$ python -q
>>> import numpy as np
>>> import numpy.linalg as la
>>> np.set_printoptions(precision=4, suppress=True, linewidth=200, legacy="1.25")
>>> m1 = np.load("block9.npy")
>>> print(m1)
[[6 4 4 0 5 6 6 7 1]
 [5 0 0 2 7 6 3 1 0]
 [7 5 6 7 8 8 7 1 5]
 [6 4 4 0 5 6 6 7 1]
 [8 8 5 0 1 8 1 6 7]
 [4 8 3 9 6 2 6 4 7]
 [7 6 3 6 3 1 2 9 1]
 [9 8 4 1 1 6 8 3 9]]
>>> rng = np.random.default_rng(5695)
>>> A2 = m1 + rng.integers(-2, 3, (8, 7)) @ rng.integers(-2, 3, (7, 9))
>>> print(A2)
[[  6   7   7  -4   1   6   6  11   5]
 [  3   0  -5   4   1  11   1   5   2]
 [  7   9   2   8   0  12   5   7   2]
 [  6   3   1   0   1   2  -6   3  -3]
 [  7  14  10  -2   4   9   7   3  11]
 [ 12  -1   2  16  17   4  20   2   3]
 [  3  11  15  -4  11 -11  -2   1   7]
 [ 11  10  10  -2   3   5  14   5   8]]
>>> print(np.abs(A2 - m1).sum(axis=1))
[22 28 32 32 31 58 69 25]
>>> print(la.matrix_rank(A2 - m1, tol=1e-8))
7
>>> print(np.round(la.svd(A2 - m1, compute_uv=False), 4) + 0)
[29.0032 27.3075 16.6918  7.476   5.5685  2.6215  1.3156  0.    ]
>>> print(A2 - m1)
[[  0   3   3  -4  -4   0   0   4   4]
 [ -2   0  -5   2  -6   5  -2   4   2]
 [  0   4  -4   1  -8   4  -2   6  -3]
 [  0  -1  -3   0  -4  -4 -12  -4  -4]
 [ -1   6   5  -2   3   1   6  -3   4]
 [  8  -9  -1   7  11   2  14  -2  -4]
 [ -4   5  12 -10   8 -12  -4  -8   6]
 [  2   2   6  -3   2  -1   6   2  -1]]
>>> E = np.array([[2.0, 5.0, 0.0, 0.0],
...     [0.0, -1.0, 0.0, 0.0],
...     [0.0, 0.0, -1.0, -4.0],
...     [0.0, 0.0, -3.0, -3.0]])
>>> # splits into 2 blocks
>>> print(E @ E)
[[ 4.  5.  0.  0.]
 [ 0.  1.  0.  0.]
 [ 0.  0. 13. 16.]
 [ 0.  0. 12. 21.]]
>>> x0 = np.array([5, 0, 4, 3])
>>> target = E @ x0
>>> print(target)
[ 10.   0. -16. -21.]
>>> print(la.solve(E, target))
[ 5. -0.  4.  3.]
>>> print(la.solve(E.T, E[1]))
[ 0.  1. -0. -0.]
>>> print(la.solve(E, target + E[:, 3]))
[ 5. -0.  4.  4.]
>>> x0 = np.array([0, 4, 2, 5])
>>> print(E @ (2 * x0))
[ 40.  -8. -44. -42.]
>>> print(E @ np.ones(4))
[ 7. -1. -5. -6.]
>>> print(np.einsum("ij,j->i", E, x0))
[ 20.  -4. -22. -21.]
>>> print(la.norm(E @ x0) <= la.norm(E, 2) * la.norm(x0) + 1e-9)
True
>>> x0 = np.array([-1, -1, -2, 2])
>>> target = E @ x0
>>> beta, lr = np.zeros(4), 1 / la.norm(E, 2) ** 2
>>> for i in range(5):
...     beta -= lr * E.T @ (E @ beta - target)
...     if i % 1 == 0: print(i, round(la.norm(E @ beta - target), 4))
... 
0 4.0288
1 3.6831
2 3.4014
3 3.1417
4 2.9019
>>> print(beta)
[-0.4773 -1.2021 -0.4121  1.0829]
>>> A2 = la.inv(E)
>>> print(round(la.det(E) * la.det(A2), 4))
1.0
>>> print((np.abs(A2) > 1e-9).astype(int))
[[1 1 0 0]
 [0 1 0 0]
 [0 0 1 1]
 [0 0 1 1]]
>>> print(la.inv(A2))
[[ 2.  5.  0.  0.]
 [-0. -1. -0. -0.]
 [ 0.  0. -1. -4.]
 [-0. -0. -3. -3.]]
>>> print(A2)
[[ 0.5     2.5     0.      0.    ]
 [-0.     -1.     -0.     -0.    ]
 [-0.     -0.      0.3333 -0.4444]
 [-0.     -0.     -0.3333  0.1111]]
>>> t = np.deg2rad(60)
>>> data = np.eye(13)
>>> data[np.ix_([4, 0], [4, 0])] = [[np.cos(t), -np.sin(t)], [np.sin(t), np.cos(t)]]
>>> print(data)
[[ 0.5    0.     0.     0.     0.866  0.     0.     0.     0.     0.     0.     0.     0.   ]
 [ 0.     1.     0.     0.     0.     0.     0.     0.     0.     0.     0.     0.     0.   ]
 [ 0.     0.     1.     0.     0.     0.     0.     0.     0.     0.     0.     0.     0.   ]
 [ 0.     0.     0.     1.     0.     0.     0.     0.     0.     0.     0.     0.     0.   ]
 [-0.866  0.     0.     0.     0.5    0.     0.     0.     0.     0.     0.     0.     0.   ]
 [ 0.     0.     0.     0.     0.     1.     0.     0.     0.     0.     0.     0.     0.   ]
 [ 0.     0.     0.     0.     0.     0.     1.     0.     0.     0.     0.     0.     0.   ]
 [ 0.     0.     0.     0.     0.     0.     0.     1.     0.     0.     0.     0.     0.   ]
 [ 0.     0.     0.     0.     0.     0.     0.     0.     1.     0.     0.     0.     0.   ]
 [ 0.     0.     0.     0.     0.     0.     0.     0.     0.     1.     0.     0.     0.   ]
 [ 0.     0.     0.     0.     0.     0.     0.     0.     0.     0.     1.     0.     0.   ]
 [ 0.     0.     0.     0.     0.     0.     0.     0.     0.     0.     0.     1.     0.   ]
 [ 0.     0.     0.     0.     0.     0.     0.     0.     0.     0.     0.     0.     1.   ]]
>>> # columns are unit length and at right angles
>>> labels = rng.permutation(13)
>>> print(labels)
[ 1  2  9  4  0  8  5  6 11  7 12 10  3]
>>> A2 = data[labels][:, labels]
>>> print(np.trace(A2))
12.0
>>> print(la.svd(data, compute_uv=False))
[1. 1. 1. 1. 1. 1. 1. 1. 1. 1. 1. 1. 1.]
>>> print(data[:, 2] @ data[:, 1])
0.0
>>> print(la.norm(data, axis=0))
[1. 1. 1. 1. 1. 1. 1. 1. 1. 1. 1. 1. 1.]
>>> A2 = data / np.sqrt((data ** 2).mean(axis=1, keepdims=True))
>>> print(A2[7])
[0.     0.     0.     0.     0.     0.     0.     3.6056 0.     0.     0.     0.     0.    ]
>>> print(np.round(np.abs(la.eigvals(data)).max(), 4))
1.0
>>> print(np.allclose(data @ data.T, data.T @ data))
True
>>> print(np.round(la.det(data), 4))
1.0
>>> print(np.allclose(data, data.T))
False
>>> J = np.load("x.npy")
>>> print(J)
[[ -3  -9  -4 -12]
 [ -9  -3 -12  -4]
 [  2   6   4  12]
 [  6   2  12   4]]
>>> print(J.reshape(-1, 2))
[[ -3  -9]
 [ -4 -12]
 [ -9  -3]
 [-12  -4]
 [  2   6]
 [  4  12]
 [  6   2]
 [ 12   4]]
>>> T = J.reshape(4, 2, -1)
>>> print(T[:, 0])
[[-3 -9]
 [-9 -3]
 [ 2  6]
 [ 6  2]]
>>> print(np.einsum("ihd,ihd->ih", T, T))
[[ 90 160]
 [ 90 160]
 [ 40 160]
 [ 40 160]]
>>> print(np.poly(J))
[   1.   -2.  -88.  -64. 1024.]
>>> W0 = np.array([[-1.5, 0.5, -14.5, -1.3],
...     [0.5, 1.1, 3.5, -0.2],
...     [-0.4, 0.4, 6.0, -1.2],
...     [0.2, -1.1, -1.0, 1.1],
...     [-0.1, 2.5, 5.0, -0.8],
...     [-1.1, 0.4, -2.0, 1.4],
...     [0.3, -0.6, -4.0, 0.4],
...     [-0.7, 0.2, -6.0, 0.7],
...     [0.2, -1.0, 7.5, -1.2],
...     [0.6, -1.2, -2.5, -0.5],
...     [-0.6, 0.0, 0.0, 1.1],
...     [-0.9, -1.7, 2.5, -0.8]])
>>> # column 2 is much longer than the rest
>>> T = np.stack([W0, 5 * W0, W0[::-1]])
>>> print(la.norm(T, axis=(1, 2)))
[ 21.0109 105.0547  21.0109]
